>>> import numpy as np
>>> np.set_printoptions(precision=3, suppress=True, linewidth=160)
>>> rd = lambda a: np.round(a, 3) + 0
>>> feats = np.load("block8.npy")
>>> print(feats)
[[1 3 0 2 0 0]
 [3 9 0 6 0 0]
 [0 0 0 0 0 0]
 [2 6 0 4 0 0]
 [0 0 0 0 0 0]
 [0 0 0 0 0 0]]
>>> Uu, sv, Vt = np.linalg.svd(feats)
>>> print(rd(sv))
[14.  0.  0.  0.  0.  0.]
>>> print(np.argmax(sv[:-1] / (sv[1:] + 1e-6)) + 1)
1
>>> out = Uu[:, :1] @ np.diag(sv[:1]) @ Vt[:1]
>>> print(rd(out))
[[1. 3. 0. 2. 0. 0.]
 [3. 9. 0. 6. 0. 0.]
 [0. 0. 0. 0. 0. 0.]
 [2. 6. 0. 4. 0. 0.]
 [0. 0. 0. 0. 0. 0.]
 [0. 0. 0. 0. 0. 0.]]
>>> print(np.linalg.matrix_rank(out))
1
>>> print(np.linalg.matrix_rank(feats, rtol=0.05))
1
>>> print(rd(np.linalg.norm(feats - out, 2)), rd(sv[1]))
0.0 0.0
>>> F = np.load("case8.npy")
>>> print(F)
[[ 3  2  2  2  1  2  1  1  0]
 [ 1  3  3  3  1  2  3  0  1]
 [ 2  2  0  0  2  0  3  3  0]
 [ 7 14 14 14  5 10 13  1  4]]
>>> cov = F.T @ F
>>> print(rd(np.linalg.svd(F, compute_uv=False) ** 2))
[1022.129   21.358    5.513    0.   ]
>>> print(cov)
[[ 63 111 107 107  43  78 103  16  29]
 [111 213 209 209  79 150 199  22  59]
 [107 209 209 209  75 150 193  16  59]
 [107 209 209 209  75 150 193  16  59]
 [ 43  79  75  75  31  54  75  12  21]
 [ 78 150 150 150  54 108 138  12  42]
 [103 199 193 193  75 138 188  23  55]
 [ 16  22  16  16  12  12  23  11   4]
 [ 29  59  59  59  21  42  55   4  17]]
>>> print(np.allclose(cov, cov.T))
True
>>> print(rd(np.linalg.eigvalsh(cov)[::-1]))
[1022.129   21.358    5.513    0.       0.       0.       0.       0.       0.   ]
>>> print(np.diag(cov))
[ 63 213 209 209  31 108 188  11  17]
>>> print(np.linalg.matrix_rank(cov))
3
>>> print(np.unique(cov.round(6), axis=0).shape)
(8, 9)
>>> print(rd(np.trace(np.linalg.pinv(cov) @ cov)))
3.0
